% python3 -q
>>> import numpy as np
>>> np.set_printoptions(suppress=True, linewidth=160)
>>> mat = np.load("x.npy")
>>> print(mat)
[[2. 0. 0. 0. 0. 0. 0.]
 [0. 3. 1. 1. 2. 1. 1.]
 [0. 1. 3. 1. 2. 1. 1.]
 [0. 1. 1. 3. 2. 1. 1.]
 [0. 2. 2. 2. 6. 2. 2.]
 [0. 1. 1. 1. 2. 3. 1.]
 [0. 1. 1. 1. 2. 1. 3.]]
>>> # equal to its transpose
>>> x = np.ones(7)
>>> for _ in range(6):
...     x = mat @ x
...     x /= np.linalg.norm(x)
...     print(round(x @ mat @ x, 3))
... 
10.916
10.997
11.0
11.0
11.0
11.0
>>> print(round(float(np.linalg.eigvalsh(mat)[-1]), 3))
11.0
>>> w, vecs = np.linalg.eigh(mat)
>>> x = np.array([0, -3, 3, 3, -1, 0, 0])
>>> print(x @ mat @ x)
57.0
>>> print(np.round(np.linalg.eigvalsh(mat[1:, 1:]), 3))
[ 2.  2.  2.  2.  2. 11.]
>>> print(np.abs(mat).sum(axis=1).max(), round(float(np.abs(w).max()), 3))
16.0 11.0
>>> x = np.array([-2, -4, 6, 9, -5, 0, -3])
>>> y = mat @ x
>>> print(y)
[ -4. -10.  10.  16. -14.  -2.  -8.]
>>> print(np.round(np.linalg.solve(mat, 2 * y), 3) + 0)
[ -4.  -8.  12.  18. -10.   0.  -6.]
>>> print(np.round(np.linalg.solve(mat, y), 3) + 0)
[-2. -4.  6.  9. -5.  0. -3.]
>>> print(np.round(np.linalg.solve(mat, y + mat[:, 4]), 3) + 0)
[-2. -4.  6.  9. -4.  0. -3.]
>>> rng = np.random.default_rng(1872)
>>> idx = rng.permutation(7)
>>> B = mat[:, idx] * rng.choice([-1, 1], 7)
>>> print(B)
[[ 0. -2.  0.  0. -0. -0.  0.]
 [ 1. -0.  3.  1. -2. -1.  1.]
 [ 1. -0.  1.  1. -2. -1.  3.]
 [ 1. -0.  1.  3. -2. -1.  1.]
 [ 2. -0.  2.  2. -6. -2.  2.]
 [ 3. -0.  1.  1. -2. -1.  1.]
 [ 1. -0.  1.  1. -2. -3.  1.]]
>>> left, _, VT = np.linalg.svd(mat.T @ B)
>>> print(np.round(np.linalg.lstsq(mat, B)[0], 3) + 0)
[[ 0. -1.  0.  0.  0.  0.  0.]
 [ 0.  0.  1.  0.  0.  0.  0.]
 [ 0.  0.  0.  0.  0.  0.  1.]
 [ 0.  0.  0.  1.  0.  0.  0.]
 [ 0.  0.  0.  0. -1.  0.  0.]
 [ 1.  0.  0.  0.  0.  0.  0.]
 [ 0.  0.  0.  0.  0. -1.  0.]]
>>> print(np.round(left @ VT, 3) + 0)
[[ 0. -1.  0.  0.  0.  0.  0.]
 [ 0.  0.  1.  0.  0.  0.  0.]
 [ 0.  0.  0.  0.  0.  0.  1.]
 [ 0.  0.  0.  1.  0.  0.  0.]
 [ 0.  0.  0.  0. -1.  0.  0.]
 [ 1.  0.  0.  0.  0.  0.  0.]
 [ 0.  0.  0.  0.  0. -1.  0.]]
>>> print(idx)
[5 0 1 3 4 6 2]
>>> F = np.load("m.npy")
>>> print(F)
[[ 0.03  -0.282 -0.824  0.551]
 [-0.578 -0.881 -0.995 -0.8  ]
 [ 0.09  -0.264 -0.721  0.43 ]
 [ 0.867  0.405  0.979  0.38 ]
 [-0.653  0.558 -0.01   0.508]
 [-0.94  -0.976 -1.    -0.922]
 [ 0.119  0.658  0.98  -0.38 ]
 [ 0.537  0.74   0.9    0.93 ]
 [ 0.397  0.06   0.462  0.178]
 [ 0.992 -0.11   0.917  0.945]
 [ 0.    -0.664 -0.909 -0.345]
 [-0.834 -0.848 -0.998 -0.735]
 [-0.937 -0.984 -1.    -0.979]
 [-0.149 -0.68  -0.804 -0.808]
 [ 0.686  0.388  0.944  0.235]
 [ 0.843  0.217  0.8    0.786]
 [ 0.986  0.691  0.998  0.938]
 [ 0.     0.515  0.766  0.327]
 [ 0.793  0.96   1.     0.943]
 [ 0.319 -0.963 -1.     0.1  ]
 [-0.446  0.485  0.983 -0.964]
 [ 0.47  -0.711 -0.887  0.   ]
 [ 0.03  -0.485 -0.976  0.827]
 [ 0.686 -0.11   0.454  0.327]
 [-0.793 -0.867 -0.995 -0.915]
 [-0.804 -0.686 -0.998  0.159]
 [ 0.264 -0.38  -0.894  0.753]]
>>> B = np.c_[F[:, :1] @ np.array([[-5]]), np.array([2, 2, -2, 0, 2, 2, 2, -2, -3, 1, 2, 2, -1, 0, -1, 0, 2, -3, -2, 3, 3, 3, -3, 2, 3, -1, -3])]
>>> print(B.round(3))
[[-0.15   2.   ]
 [ 2.89   2.   ]
 [-0.45  -2.   ]
 [-4.335  0.   ]
 [ 3.265  2.   ]
 [ 4.7    2.   ]
 [-0.595  2.   ]
 [-2.685 -2.   ]
 [-1.985 -3.   ]
 [-4.96   1.   ]
 [ 0.     2.   ]
 [ 4.17   2.   ]
 [ 4.685 -1.   ]
 [ 0.745  0.   ]
 [-3.43  -1.   ]
 [-4.215  0.   ]
 [-4.93   2.   ]
 [ 0.    -3.   ]
 [-3.965 -2.   ]
 [-1.595  3.   ]
 [ 2.23   3.   ]
 [-2.35   3.   ]
 [-0.15  -3.   ]
 [-3.43   2.   ]
 [ 3.965  3.   ]
 [ 4.02  -1.   ]
 [-1.32  -3.   ]]
>>> print(np.round(np.linalg.norm(B - F @ np.linalg.lstsq(F, B)[0], axis=0), 3) + 0)
[0.   9.73]
>>> print(np.round(np.linalg.lstsq(F, B[:, 0])[0], 3) + 0)
[-5.  0.  0.  0.]
>>> dist = np.linalg.norm(F[:, None] - F[None], axis=-1)
>>> print(dist.mean(axis=1).argmax())
20
>>> print(np.unravel_index(dist.round(6).argmax(), dist.shape))
(np.int64(12), np.int64(18))
>>> idx = F[:, 3] > np.median(F[:, 3])
>>> f = F[idx].mean(axis=0) - F[~idx].mean(axis=0)
>>> print(((F - F.mean(axis=0)) @ f > 0).astype(int))
[0 0 0 1 1 0 1 1 1 1 0 0 0 0 1 1 1 1 1 0 0 0 0 1 0 0 1]
>>> x = np.array([-1, -1, 0, -3])
>>> y = F @ x
>>> print(np.round(np.linalg.lstsq(F, y)[0], 3) + 0)
[-1. -1.  0. -3.]
>>> y = y + 0.1 * rng.normal(size=27)
>>> print(y.round(3))
[-1.321  3.815 -0.89  -2.334 -1.487  4.712  0.263 -4.039 -0.866 -3.704  1.813  3.86   4.795  3.171 -1.849 -3.38  -4.485 -1.525 -4.589  0.297  2.884  0.25
 -2.038 -1.472  4.513  1.014 -2.019]
>>> beta, *_ = np.linalg.lstsq(F, y)
>>> print(round(np.linalg.norm(y - F @ beta), 3))
0.374
>>> cen = F - F.mean(axis=0)
>>> vecs = np.linalg.svd(cen)[2][:3]
>>> B = cen - cen @ vecs.T @ vecs
>>> print(round(float(np.linalg.norm(B) / np.linalg.norm(cen)), 3))
0.105
>>> print(np.round(B.std(axis=0), 3))
[0.055 0.103 0.077 0.049]
>>> print(np.round(np.cov(cen @ vecs.T, rowvar=False), 3) + 0)
[[1.551 0.    0.   ]
 [0.    0.373 0.   ]
 [0.    0.    0.125]]
>>> print(np.linalg.norm(B, axis=1).round(6).argmax())
9
>>> B = np.array([[0], [6], [-3], [-7], [-6], [-7], [5], [2], [-1]])
>>> Z = np.array([[-2, 2, 0, 3, -2, 2, 4, -2, 4, -5, 5, -2, 0]])
>>> M = B @ Z
>>> print(M)
[[  0   0   0   0   0   0   0   0   0   0   0   0   0]
 [-12  12   0  18 -12  12  24 -12  24 -30  30 -12   0]
 [  6  -6   0  -9   6  -6 -12   6 -12  15 -15   6   0]
 [ 14 -14   0 -21  14 -14 -28  14 -28  35 -35  14   0]
 [ 12 -12   0 -18  12 -12 -24  12 -24  30 -30  12   0]
 [ 14 -14   0 -21  14 -14 -28  14 -28  35 -35  14   0]
 [-10  10   0  15 -10  10  20 -10  20 -25  25 -10   0]
 [ -4   4   0   6  -4   4   8  -4   8 -10  10  -4   0]
 [  2  -2   0  -3   2  -2  -4   2  -4   5  -5   2   0]]
>>> r = np.linalg.matrix_rank(M)
>>> print(r)
1
>>> null = np.linalg.svd(M)[2][r:].T
>>> print([int(np.linalg.matrix_rank(M[:, :j + 1])) for j in range(13)])
[1, 1, 1, 1, 1, 1, 1, 1, 1, 1, 1, 1, 1]
